$ python -q
>>> import numpy as np
>>> from numpy import linalg as LA
>>> np.set_printoptions(suppress=True, linewidth=140)
>>> X = np.loadtxt("a.csv", delimiter=",")
>>> X
array([[13.6274, -5.8587, -2.9537],
       [-2.3777,  8.7535, -3.898 ],
       [-1.4707,  8.497 , -3.4839],
       [-2.6853,  8.8954, -3.5712],
       [12.6692, -3.8733, -0.4768],
       [11.8649, -4.4702,  0.723 ],
       [ 0.2692,  8.2745, -3.363 ],
       [12.0083, -6.8412, -3.4938],
       [-2.564 ,  8.537 , -3.6692],
       [-2.6487,  7.2154, -4.5163],
       [-1.8088,  7.8898, -4.9933],
       [12.6004, -6.77  , -2.8696],
       [-2.4164,  8.0029, -7.3067],
       [11.9745, -6.8381, -3.1682],
       [-2.2097,  8.3145, -2.3375],
       [12.865 , -6.2946, -2.5434],
       [-2.8293,  7.616 , -4.3876],
       [10.0948, -5.3302, -3.1521],
       [12.3628, -6.2476, -2.8409],
       [-1.0975,  8.2702, -3.0122],
       [-3.672 ,  7.9923, -4.5293],
       [11.4103, -5.4038, -3.8472]])
>>> np.abs(X).max()
np.float64(13.6274)
>>> np.zeros(22, 3)
Traceback (most recent call last):
  File "<python-input-6>", line 1, in <module>
    np.zeros(22, 3)
    ~~~~~~~~^^^^^^^
TypeError: Cannot interpret '3' as a data type
>>> m1 = np.load("dump.npy")
>>> print(m1.round(4))
[[ 1.     0.     0.   ]
 [ 0.     0.5   -0.866]
 [ 0.     0.866  0.5  ]]
>>> # columns are unit length and at right angles
>>> print(round(LA.det(m1), 4))
1.0
>>> def softmax(z):
...     e = np.exp(z - z.max(axis=-1, keepdims=True))
...     return e / e.sum(axis=-1, keepdims=True)
... 
>>> softmax(m1).sum(axis=1)
array([1., 1., 1.])
>>> np.round(softmax(m1[1]), 4)
array([0.3258, 0.5372, 0.137 ])
>>> np.round(softmax(10 * m1[1]), 4) + 0
array([0.0067, 0.9933, 0.    ])
>>> S = m1 @ m1.T / np.sqrt(3)
>>> softmax(S).round(6).argmax(axis=1)
array([0, 1, 2])
>>> np.round(softmax(S + np.triu(np.full(S.shape, -np.inf), 1)), 4)
array([[1.    , 0.    , 0.    ],
       [0.3595, 0.6405, 0.    ],
       [0.2645, 0.2645, 0.4711]])
>>> u, r1 = m1[1], m1[0]
>>> u @ r1
np.float64(0.0)
>>> p = (u @ r1) / (u @ u) * u
>>> r1 - p
array([1., 0., 0.])
>>> round(LA.norm(u + r1) ** 2 + LA.norm(u - r1) ** 2, 4)
np.float64(4.0)
>>> LA.matrix_rank(np.outer(u, r1))
np.int64(1)
>>> print(np.round(np.outer(u, r1), 4))
[[ 0.     0.     0.   ]
 [ 0.5    0.     0.   ]
 [-0.866 -0.    -0.   ]]
>>> mat = np.array([[-4, 0, 5, 4], [4, -3, -4, -5], [1, -5, -4, 3]])
>>> mat[2] = mat[0]
>>> mat
array([[-4,  0,  5,  4],
       [ 4, -3, -4, -5],
       [-4,  0,  5,  4]])
>>> # rows 0 and 2 are equal
>>> W = np.array([[1, 1, 2], [2, 2, 2], [1, 2, 2], [2, 0, 0]])
>>> b = np.array([0, -3, -1])
>>> hid = np.maximum(mat @ W + b, 0)
>>> print(LA.matrix_rank(hid))
1
>>> print((hid > 0).astype(int))
[[1 1 1]
 [0 0 0]
 [1 1 1]]
>>> print(np.round((hid > 0).mean(axis=0), 4))
[0.6667 0.6667 0.6667]
>>> C = np.array([[1, 0], [3, 0], [1, -3]])
>>> (hid @ C).round(6).argmax(axis=1)
array([0, 0, 0])
>>> print(LA.cond(mat) > 100)
True
>>> [round(float(x), 4) for x in LA.svd(mat, compute_uv=False)[:3]]
[13.1435, 2.6921, 0.0]
>>> print(np.round(mat @ LA.pinv(mat) @ mat, 4) + 0)
[[-4.  0.  5.  4.]
 [ 4. -3. -4. -5.]
 [-4.  0.  5.  4.]]
>>> np.allclose(mat[:-1].T @ LA.lstsq(mat[:-1].T, mat[-1])[0], mat[-1])
True
>>> print(round(float(np.trace(LA.pinv(mat) @ mat)), 4))
2.0
